% ipython --no-banner

In [1]: import numpy as np

In [2]: from numpy import linalg as LA

In [3]: np.set_printoptions(precision=1, suppress=True, linewidth=100, legacy="1.25")

In [4]: J = np.array([[3.0, 5.0, 0.0, 0.0, 0.0, 0.0],
   ...:     [5.0, 6.0, 5.0, 0.0, 0.0, 0.0],
   ...:     [0.0, 5.0, 6.0, 5.0, 0.0, 0.0],
   ...:     [0.0, 0.0, 5.0, 4.0, 5.0, 0.0],
   ...:     [0.0, 0.0, 0.0, 5.0, 8.0, 5.0],
   ...:     [0.0, 0.0, 0.0, 0.0, 5.0, 2.0]])

In [5]: r0, v = J[1], J[3]

In [6]: r0 @ r0
Out[6]: 86.0

In [7]: p = (r0 @ v) / (r0 @ r0) * r0

In [8]: v - p
Out[8]: array([-1.5, -1.7,  3.5,  4. ,  5. ,  0. ])

In [9]: p
Out[9]: array([1.5, 1.7, 1.5, 0. , 0. , 0. ])

In [10]: round(float(LA.norm(r0 + v) ** 2 + LA.norm(r0 - v) ** 2), 1)
Out[10]: 304.0

In [11]: r0 = np.array([1, 2])

In [12]: np.polyval(r0, J[1])
Out[12]: array([7., 8., 7., 2., 2., 2.])

In [13]: np.correlate(J[1], J[3], "full")
Out[13]: array([ 0., 25., 50., 74., 50., 25.,  0.,  0.,  0.,  0.,  0.])

In [14]: np.cross(J[1, :3], J[3, :3])
Out[14]: array([ 30., -25.,   0.])

In [15]: [round(float(LA.det(J[:i, :i])), 2) + 0 for i in range(1, 7)]
Out[15]: [3.0, -7.0, -117.0, -293.0, 581.0, 8487.0]

In [16]: w, vecs = LA.eigh(J)

In [17]: x0 = np.array([1, 1, 2, 0, 3, 1])

In [18]: (np.sign(vecs[:, -1].round(6)) == np.sign(vecs[0, -1].round(6))).astype(int)
Out[18]: array([1, 1, 1, 1, 1, 1])

In [19]: x0 @ J @ x0
Out[19]: 167.0

In [20]: x0 = np.array([2, 0, 2, 2, 0, 1])

In [21]: a = np.maximum(J @ x0, 0)

In [22]: np.flatnonzero(a > 1e-9)
Out[22]: array([0, 1, 2, 3, 4, 5])

In [23]: J * (a > 1e-9)[:, None]
Out[23]: 
array([[3., 5., 0., 0., 0., 0.],
       [5., 6., 5., 0., 0., 0.],
       [0., 5., 6., 5., 0., 0.],
       [0., 0., 5., 4., 5., 0.],
       [0., 0., 0., 5., 8., 5.],
       [0., 0., 0., 0., 5., 2.]])

In [24]: np.tanh(J @ x0)
Out[24]: array([1., 1., 1., 1., 1., 1.])

In [25]: np.maximum(J @ x0, 0) - np.maximum(-J @ x0, 0)
Out[25]: array([ 6., 20., 22., 18., 15.,  2.])

In [26]: J.T @ a
Out[26]: array([118., 260., 322., 257., 220.,  79.])

In [27]: W0 = np.loadtxt("mat.csv", delimiter=",")

In [28]: W0
Out[28]: 
array([[0., 0., 0., 0., 1., 1., 0., 1., 0., 0., 1.],
       [0., 0., 1., 1., 0., 0., 1., 0., 1., 1., 0.],
       [0., 1., 0., 0., 0., 0., 1., 0., 1., 1., 0.],
       [0., 1., 0., 0., 0., 0., 1., 0., 0., 1., 0.],
       [1., 0., 0., 0., 0., 1., 0., 1., 0., 0., 0.],
       [1., 0., 0., 0., 1., 0., 0., 1., 0., 0., 1.],
       [0., 1., 1., 1., 0., 0., 0., 0., 0., 1., 0.],
       [1., 0., 0., 0., 1., 1., 0., 0., 0., 0., 1.],
       [0., 1., 1., 0., 0., 0., 0., 0., 0., 1., 0.],
       [0., 1., 1., 1., 0., 0., 1., 0., 1., 0., 0.],
       [1., 0., 0., 0., 0., 1., 0., 1., 0., 0., 0.]])

In [29]: np.round(W0 @ LA.pinv(W0) @ W0, 1) + 0
Out[29]: 
array([[0., 0., 0., 0., 1., 1., 0., 1., 0., 0., 1.],
       [0., 0., 1., 1., 0., 0., 1., 0., 1., 1., 0.],
       [0., 1., 0., 0., 0., 0., 1., 0., 1., 1., 0.],
       [0., 1., 0., 0., 0., 0., 1., 0., 0., 1., 0.],
       [1., 0., 0., 0., 0., 1., 0., 1., 0., 0., 0.],
       [1., 0., 0., 0., 1., 0., 0., 1., 0., 0., 1.],
       [0., 1., 1., 1., 0., 0., 0., 0., 0., 1., 0.],
       [1., 0., 0., 0., 1., 1., 0., 0., 0., 0., 1.],
       [0., 1., 1., 0., 0., 0., 0., 0., 0., 1., 0.],
       [0., 1., 1., 1., 0., 0., 1., 0., 1., 0., 0.],
       [1., 0., 0., 0., 0., 1., 0., 1., 0., 0., 0.]])

In [30]: np.allclose(W0[:-1].T @ LA.lstsq(W0[:-1].T, W0[-1])[0], W0[-1])
Out[30]: True

In [31]: np.abs(np.diag(LA.qr(W0)[1])) > 1e-9
Out[31]: array([ True,  True,  True,  True,  True,  True,  True,  True,  True,  True, False])

In [32]: LA.lstsq(W0[:-1].T, W0[-1])[2]
Out[32]: 10

In [33]: try:
    ...:     LA.inv(W0)
    ...: except LA.LinAlgError as e:
    ...:     print(repr(e))
    ...: 
LinAlgError('Singular matrix')

In [34]: round(float(LA.norm(W0, 2) / LA.norm(W0)), 1)
Out[34]: 0.6

In [35]: np.argsort(-LA.norm(W0, axis=0).round(6), kind="stable")[:3]
Out[35]: array([1, 9, 0])

In [36]: [round(float(x), 1) for x in LA.svd(W0, compute_uv=False)[:3]]
Out[36]: [4.1, 3.6, 1.7]

In [37]: LA.matrix_rank(W0, rtol=0.1)
Out[37]: 10

In [38]: left, sig, VT = LA.svd(W0)

In [39]: sig.round(1) + 0
Out[39]: array([4.1, 3.6, 1.7, 1.6, 1.6, 1. , 1. , 1. , 0.6, 0.4, 0. ])

In [40]: Y = left[:, :10] @ np.diag(sig[:10]) @ VT[:10]

In [41]: round(LA.norm(W0 - Y, 2), 1), round(sig[10], 1)
Out[41]: (0.0, 0.0)

In [42]: Y.round(1) + 0
Out[42]: 
array([[0., 0., 0., 0., 1., 1., 0., 1., 0., 0., 1.],
       [0., 0., 1., 1., 0., 0., 1., 0., 1., 1., 0.],
       [0., 1., 0., 0., 0., 0., 1., 0., 1., 1., 0.],
       [0., 1., 0., 0., 0., 0., 1., 0., 0., 1., 0.],
       [1., 0., 0., 0., 0., 1., 0., 1., 0., 0., 0.],
       [1., 0., 0., 0., 1., 0., 0., 1., 0., 0., 1.],
       [0., 1., 1., 1., 0., 0., 0., 0., 0., 1., 0.],
       [1., 0., 0., 0., 1., 1., 0., 0., 0., 0., 1.],
       [0., 1., 1., 0., 0., 0., 0., 0., 0., 1., 0.],
       [0., 1., 1., 1., 0., 0., 1., 0., 1., 0., 0.],
       [1., 0., 0., 0., 0., 1., 0., 1., 0., 0., 0.]])

In [43]: np.round(LA.norm(W0 - Y) / LA.norm(W0), 1)
Out[43]: 0.0

In [44]: round(np.abs(W0 - Y).max(), 1)
Out[44]: 0.0

In [45]: LA.matrix_rank(Y)
Out[45]: 10

In [46]: w, vecs = LA.eigh(W0)

In [47]: x0 = np.array([0, -2, 0, -2, 0, 2, 1, -1, 2, -1, -2])

In [48]: np.abs(W0).sum(axis=1).max(), round(np.abs(w).max(), 1)
Out[48]: (5.0, 4.1)

In [49]: rk = LA.matrix_rank(W0)

In [50]: rk
Out[50]: 10

In [51]: ns = LA.svd(W0)[2][rk:].T

In [52]: [int(LA.matrix_rank(W0[:i])) for i in range(1, len(W0) + 1)]
Out[52]: [1, 2, 3, 4, 5, 6, 7, 8, 9, 10, 10]

In [53]: A = np.array([[11, 13, 8, 10], [13, 23, 11, 10], [8, 11, 11, 9], [10, 10, 9, 20]])

In [54]: G = A.T @ A

In [55]: LA.eigvalsh(G)[::-1]
Out[55]: array([2292. ,  131.1,   14.4,    3.5])

In [56]: (A @ A.T).shape
Out[56]: (4, 4)

In [57]: LA.svd(A, compute_uv=False) ** 2
Out[57]: array([2292. ,  131.1,   14.4,    3.5])

In [58]: np.trace(G), (A ** 2).sum()
Out[58]: (2441, 2441)

In [59]: G
Out[59]: 
array([[454, 630, 409, 512],
       [630, 919, 568, 659],
       [409, 568, 387, 469],
       [512, 659, 469, 681]])

In [60]: LA.matrix_rank(G)
Out[60]: 4

In [61]: round(float(LA.norm(A, 2)), 1)
Out[61]: 47.9

In [62]: LA.norm(A, axis=0)
Out[62]: array([21.3, 30.3, 19.7, 26.1])

In [63]: A[3] @ A[1]
Out[63]: 659

In [64]: w, vecs = LA.eigh(A)

In [65]: x0 = np.array([3, 0, 3, 2])

In [66]: vecs * np.abs(w) @ vecs.T
Out[66]: 
array([[11., 13.,  8., 10.],
       [13., 23., 11., 10.],
       [ 8., 11., 11.,  9.],
       [10., 10.,  9., 20.]])

In [67]: vecs * np.maximum(w, 0) @ vecs.T
Out[67]: 
array([[11., 13.,  8., 10.],
       [13., 23., 11., 10.],
       [ 8., 11., 11.,  9.],
       [10., 10.,  9., 20.]])

In [68]: LA.eigvalsh(A[1:, 1:])
Out[68]: array([ 3.7, 11.4, 38.9])

In [69]: (np.sign(vecs[:, -1].round(6)) == np.sign(vecs[0, -1].round(6))).astype(int)
Out[69]: array([1, 1, 1, 1])

In [70]: low = LA.cholesky(A)

In [71]: np.round(np.prod(np.diag(low)) ** 2, 1), np.round(LA.det(A), 1)
Out[71]: (3916.0, 3916.0)

In [72]: low
Out[72]: 
array([[ 3.3,  0. ,  0. ,  0. ],
       [ 3.9,  2.8,  0. ,  0. ],
       [ 2.4,  0.6,  2.2,  0. ],
       [ 3. , -0.7,  0.9,  3.1]])

In [73]: np.diag(low) ** 2
Out[73]: array([11. ,  7.6,  4.9,  9.6])

In [74]: w, vecs = LA.eigvalsh(A)
---------------------------------------------------------------------------
ValueError                                Traceback (most recent call last)
Cell In[74], line 1
----> 1 w, vecs = LA.eigvalsh(A)

ValueError: too many values to unpack (expected 2)

In [75]: w, vecs = LA.eigh(A)

In [76]: LA.eigvalsh(A @ A)
Out[76]: array([   3.5,   14.4,  131.1, 2292. ])

In [77]: LA.eigvalsh(A + 2 * np.eye(4))
Out[77]: array([ 3.9,  5.8, 13.4, 49.9])

In [78]: np.abs(vecs[:, -1]).round(6).argmax()
Out[78]: 1

In [79]: (w > 1e-8).sum(), (w < -1e-8).sum()
Out[79]: (4, 0)

In [80]: np.round(vecs.T @ vecs, 1) + 0
Out[80]: 
array([[1., 0., 0., 0.],
       [0., 1., 0., 0.],
       [0., 0., 1., 0.],
       [0., 0., 0., 1.]])

In [81]: vecs @ np.diag(w) @ vecs.T
Out[81]: 
array([[11., 13.,  8., 10.],
       [13., 23., 11., 10.],
       [ 8., 11., 11.,  9.],
       [10., 10.,  9., 20.]])

In [82]: feats = np.load("layer8.npy")

In [83]: feats.round(1) + 0
Out[83]: 
array([[ 0. , -0.4,  0.4, -0.3, -0.3, -0.5,  0.4, -0.3],
       [-0.4, -0.4,  0.1,  0. ,  0.1,  0.5, -0.2, -0.6],
       [-0.4,  0.5, -0.3, -0.6, -0.1, -0.2, -0.2, -0.2],
       [ 0.4, -0.1, -0.4, -0.2,  0.6,  0. ,  0.4, -0.3],
       [ 0. , -0.1,  0. , -0.4, -0.3,  0.6,  0.4,  0.5],
       [ 0.4, -0.3, -0.6,  0. , -0.6,  0. , -0.3, -0.1],
       [ 0.5, -0.1,  0.4, -0.5,  0.2,  0. , -0.5,  0.1],
       [-0.3, -0.6, -0.3, -0.1,  0.3, -0.3, -0.2,  0.4]])

In [84]: np.round(feats.T @ feats, 1) + 0
Out[84]: 
array([[1., 0., 0., 0., 0., 0., 0., 0.],
       [0., 1., 0., 0., 0., 0., 0., 0.],
       [0., 0., 1., 0., 0., 0., 0., 0.],
       [0., 0., 0., 1., 0., 0., 0., 0.],
       [0., 0., 0., 0., 1., 0., 0., 0.],
       [0., 0., 0., 0., 0., 1., 0., 0.],
       [0., 0., 0., 0., 0., 0., 1., 0.],
       [0., 0., 0., 0., 0., 0., 0., 1.]])

In [85]: W1 = np.array([[-4, 0, -3, -2],
    ...:     [3, -5, 4, 1],
    ...:     [-4, 4, 4, -4],
    ...:     [5, -2, 3, -3],
    ...:     [0, -2, -2, 1],
    ...:     [3, 0, 0, 1],
    ...:     [0, -2, -4, -3],
    ...:     [-4, 4, 3, -4]])

In [86]: beta = np.array([0, 1, 1, 2])

In [87]: act = np.maximum(feats @ W1 + beta, 0)

In [88]: LA.matrix_rank(act)
Out[88]: 4

In [89]: act
Out[89]: 
array([[0. , 3.8, 0. , 0.3],
       [3.6, 1.6, 0. , 5.4],
       [1.4, 0. , 1.3, 7.6],
       [0. , 0. , 0. , 4. ],
       [0. , 3.9, 0. , 0.7],
       [0.3, 1.3, 0. , 4.2],
       [0. , 5.3, 1.7, 2. ],
       [0. , 4.2, 0. , 2.6]])

In [90]: (act > 0).astype(int)
Out[90]: 
array([[0, 1, 0, 1],
       [1, 1, 0, 1],
       [1, 0, 1, 1],
       [0, 0, 0, 1],
       [0, 1, 0, 1],
       [1, 1, 0, 1],
       [0, 1, 1, 1],
       [0, 1, 0, 1]])

In [91]: Z = np.array([[2, 0, -1], [-1, 3, 0], [1, -2, 3], [3, -2, -2]])

In [92]: W1 @ Z
Out[92]: 
array([[-17,  10,  -1],
       [ 18, -25,   7],
       [-20,  12,  24],
       [  6,  -6,  10],
       [  3,  -4,  -8],
       [  9,  -2,  -5],
       [-11,   8,  -6],
       [-21,  14,  21]])

In [93]: (act @ Z).round(6).argmax(axis=1)
Out[93]: array([1, 0, 0, 0, 1, 0, 1, 1])
